% python3 -q
>>> import numpy as np
>>> np.set_printoptions(precision=3, suppress=True, linewidth=160)
>>> tidy = lambda a: np.round(a, 3) + 0
>>> mat = np.loadtxt("out16.csv", delimiter=",")
>>> mat
array([[19.,  1.,  5.,  4.,  2.,  2.,  0.,  5.,  0.,  4.,  5.],
       [ 0., 25.,  4.,  0.,  3.,  2.,  5.,  5.,  3.,  5.,  2.],
       [ 0.,  1., 18.,  3.,  4.,  1.,  5.,  3.,  5.,  5.,  0.],
       [ 5.,  3.,  5., 18.,  0.,  1.,  5.,  3.,  5.,  5.,  2.],
       [ 4.,  5.,  1.,  5., 16.,  4.,  0.,  5.,  1.,  0.,  1.],
       [ 3.,  1.,  5.,  1.,  2., 14.,  3.,  2.,  4.,  5.,  0.],
       [ 1.,  0.,  3.,  2.,  1.,  0., 21.,  0.,  5.,  3.,  2.],
       [ 2.,  1.,  2.,  4.,  2.,  1.,  3., 24.,  0.,  1.,  4.],
       [ 1.,  4.,  3.,  0.,  3.,  4.,  2.,  4., 21.,  1.,  2.],
       [ 0.,  4.,  2.,  1.,  3.,  5.,  0.,  3.,  2., 19.,  0.],
       [ 0.,  4.,  5.,  1.,  5.,  2.,  3.,  3.,  0.,  0.,  9.]])
>>> th = np.radians(90)
>>> R = np.eye(11)
>>> R[5, 5] = R[3, 3] = np.cos(th)
>>> R[5, 3], R[3, 5] = -np.sin(th), np.sin(th)
>>> tidy(R)
array([[ 1.,  0.,  0.,  0.,  0.,  0.,  0.,  0.,  0.,  0.,  0.],
       [ 0.,  1.,  0.,  0.,  0.,  0.,  0.,  0.,  0.,  0.,  0.],
       [ 0.,  0.,  1.,  0.,  0.,  0.,  0.,  0.,  0.,  0.,  0.],
       [ 0.,  0.,  0.,  0.,  0.,  1.,  0.,  0.,  0.,  0.,  0.],
       [ 0.,  0.,  0.,  0.,  1.,  0.,  0.,  0.,  0.,  0.,  0.],
       [ 0.,  0.,  0., -1.,  0.,  0.,  0.,  0.,  0.,  0.,  0.],
       [ 0.,  0.,  0.,  0.,  0.,  0.,  1.,  0.,  0.,  0.,  0.],
       [ 0.,  0.,  0.,  0.,  0.,  0.,  0.,  1.,  0.,  0.,  0.],
       [ 0.,  0.,  0.,  0.,  0.,  0.,  0.,  0.,  1.,  0.,  0.],
       [ 0.,  0.,  0.,  0.,  0.,  0.,  0.,  0.,  0.,  1.,  0.],
       [ 0.,  0.,  0.,  0.,  0.,  0.,  0.,  0.,  0.,  0.,  1.]])
>>> A2 = mat @ R.T
>>> np.allclose(np.linalg.norm(mat, axis=1), np.linalg.norm(A2, axis=1))
True
>>> tidy(A2)
array([[ 19.,   1.,   5.,   2.,   2.,  -4.,   0.,   5.,   0.,   4.,   5.],
       [  0.,  25.,   4.,   2.,   3.,   0.,   5.,   5.,   3.,   5.,   2.],
       [  0.,   1.,  18.,   1.,   4.,  -3.,   5.,   3.,   5.,   5.,   0.],
       [  5.,   3.,   5.,   1.,   0., -18.,   5.,   3.,   5.,   5.,   2.],
       [  4.,   5.,   1.,   4.,  16.,  -5.,   0.,   5.,   1.,   0.,   1.],
       [  3.,   1.,   5.,  14.,   2.,  -1.,   3.,   2.,   4.,   5.,   0.],
       [  1.,   0.,   3.,   0.,   1.,  -2.,  21.,   0.,   5.,   3.,   2.],
       [  2.,   1.,   2.,   1.,   2.,  -4.,   3.,  24.,   0.,   1.,   4.],
       [  1.,   4.,   3.,   4.,   3.,   0.,   2.,   4.,  21.,   1.,   2.],
       [  0.,   4.,   2.,   5.,   3.,  -1.,   0.,   3.,   2.,  19.,   0.],
       [  0.,   4.,   5.,   2.,   5.,  -1.,   3.,   3.,   0.,   0.,   9.]])
>>> np.allclose(mat @ mat.T, A2 @ A2.T)
True
